$ ipython --no-banner

In [1]: import numpy as np

In [2]: np.set_printoptions(precision=1, suppress=True, linewidth=100, sign=" ")

In [3]: data = np.array([[18.0, 1.7, -0.2], [18.0, 0.2, -0.1], [-10.0, -1.4, -0.9]])

In [4]: # column 0 is much longer than the rest

In [5]: r0, g = data[0], data[1]

In [6]: round(float(r0 @ g), 1)
Out[6]: 324.4

In [7]: round(r0 @ r0, 1)
Out[7]: np.float64(326.9)

In [8]: p = (r0 @ g) / (r0 @ r0) * r0

In [9]: p
Out[9]: array([17.9,  1.7, -0.2])

In [10]: np.round((g - p) @ r0, 1)
Out[10]: np.float64(0.0)

In [11]: O, R = np.linalg.qr(data)

In [12]: O @ R
Out[12]: 
array([[ 18. ,   1.7,  -0.2],
       [ 18. ,   0.2,  -0.1],
       [-10. ,  -1.4,  -0.9]])

In [13]: np.round(O.T @ O, 1) + 0
Out[13]: 
array([[ 1.,  0.,  0.],
       [ 0.,  1.,  0.],
       [ 0.,  0.,  1.]])

In [14]: O
Out[14]: 
array([[-0.7,  0.4,  0.6],
       [-0.7, -0.7, -0.2],
       [ 0.4, -0.6,  0.7]])

In [15]: E = np.load("case13.npy")

In [16]: E.round(1) + 0
Out[16]: 
array([[ 1.4,  2.3,  0.5, -1.3],
       [-1.8,  1.5, -1.9,  0. ],
       [-1.1,  1.2,  2. ,  1.5],
       [-1.6, -0.6,  1.1, -2.2]])

In [17]: round(float(np.linalg.det(E[::-1])), 1)
Out[17]: -81.0

In [18]: round(np.linalg.det(E.T), 1)
Out[18]: np.float64(-81.0)

In [19]: np.round(np.kron(np.eye(2, dtype=int), E), 1) + 0
Out[19]: 
array([[ 1.4,  2.3,  0.5, -1.3,  0. ,  0. ,  0. ,  0. ],
       [-1.8,  1.5, -1.9,  0. ,  0. ,  0. ,  0. ,  0. ],
       [-1.1,  1.2,  2. ,  1.5,  0. ,  0. ,  0. ,  0. ],
       [-1.6, -0.6,  1.1, -2.2,  0. ,  0. ,  0. ,  0. ],
       [ 0. ,  0. ,  0. ,  0. ,  1.4,  2.3,  0.5, -1.3],
       [ 0. ,  0. ,  0. ,  0. , -1.8,  1.5, -1.9,  0. ],
       [ 0. ,  0. ,  0. ,  0. , -1.1,  1.2,  2. ,  1.5],
       [ 0. ,  0. ,  0. ,  0. , -1.6, -0.6,  1.1, -2.2]])

In [20]: np.allclose(E @ E.T, E.T @ E)
Out[20]: True

In [21]: np.allclose(E, E.T)
Out[21]: False

In [22]: np.sort(np.abs(np.linalg.eigvals(E)))
Out[22]: array([ 3.,  3.,  3.,  3.])

In [23]: (E + E.T) / 2
Out[23]: 
array([[ 1.4,  0.2, -0.3, -1.5],
       [ 0.2,  1.5, -0.4, -0.3],
       [-0.3, -0.4,  2. ,  1.3],
       [-1.5, -0.3,  1.3, -2.2]])

In [24]: assert E == E.T
ValueError: The truth value of an array with more than one element is ambiguous. Use a.any() or a.all()


In [25]: round(float(np.abs(np.linalg.eigvals(E)).max()), 1)
Out[25]: 3.0

In [26]: round(float(np.trace(E)), 1)
Out[26]: 2.6

In [27]: np.round(np.linalg.det(E), 1)
Out[27]: np.float64(-81.0)

In [28]: O = E.astype(float).copy()

In [29]: for j in range(4):
    ...:     O[:, j] -= O[:, :j] @ (O[:, :j].T @ O[:, j])
    ...:     O[:, j] /= np.linalg.norm(O[:, j])
    ...: 

In [30]: np.round(O.T @ E, 1) + 0
Out[30]: 
array([[ 3.,  0.,  0.,  0.],
       [ 0.,  3.,  0.,  0.],
       [ 0.,  0.,  3.,  0.],
       [ 0.,  0.,  0.,  3.]])

In [31]: out = np.array([[-2, -1, 2], [3, 2, -3]])

In [32]: Z = np.kron(out, E)

In [33]: Z.shape
Out[33]: (8, 12)

In [34]: round(float(np.linalg.norm(Z, 2)), 1), round(float(np.linalg.norm(out, 2) * np.linalg.norm(E, 2)), 1)
Out[34]: (16.7, 16.7)

In [35]: arr = np.load("sample18.npy")

In [36]: arr
Out[36]: 
array([[ 1. ,  0.5,  0.2,  0.1],
       [ 0.5,  1. ,  0.5,  0.2],
       [ 0.2,  0.5,  1. ,  0.5],
       [ 0.1,  0.2,  0.5,  1. ]])

In [37]: # symmetric

In [38]: proj = np.triu(np.array([[-7, -1, 1, 6], [-3, -8, 5, -4], [6, -1, -6, -5], [-5, 5, -4, -7]]), 1) + np.eye(4)

In [39]: out = proj @ arr @ np.linalg.inv(proj)

In [40]: np.linalg.matrix_rank(out)
Out[40]: np.int64(4)

In [41]: out
Out[41]: 
array([[  1.3,   2.5, -10.1, -41.9],
       [  1.1,   3.8, -16.6, -75.7],
       [ -0.3,  -0.8,   2.8,   8.1],
       [  0.1,   0.3,  -1.1,  -3.9]])

In [42]: round(np.trace(out), 1), np.trace(arr)
Out[42]: (np.float64(4.0), np.float64(4.0))

In [43]: proj @ arr - arr @ proj
Out[43]: 
array([[ 0.3,  1.7,  0. ,  3.3],
       [ 0.6,  2.2, -2.5,  2. ],
       [-0.5, -0.8, -5.2,  0.8],
       [ 0. ,  0.1, -1.1,  2.7]])

In [44]: blk = np.stack([arr, 5 * arr, arr[::-1]])

In [45]: blk.shape
Out[45]: (3, 4, 4)

In [46]: np.linalg.matrix_rank(blk)
Out[46]: array([ 4,  4,  4])

In [47]: blk.sum(axis=0)
Out[47]: 
array([[ 6.1,  3.2,  1.7,  1.6],
       [ 3.2,  6.5,  4. ,  1.7],
       [ 1.7,  4. ,  6.5,  3.2],
       [ 1.6,  1.7,  3.2,  6.1]])

In [48]: np.linalg.det(blk)
Out[48]: array([   0.4,  261. ,    0.4])

In [49]: np.einsum("bij,cij->bc", blk, blk)
Out[49]: 
array([[   5.7,   28.4,    3.2],
       [  28.4,  142. ,   16. ],
       [   3.2,   16. ,    5.7]])
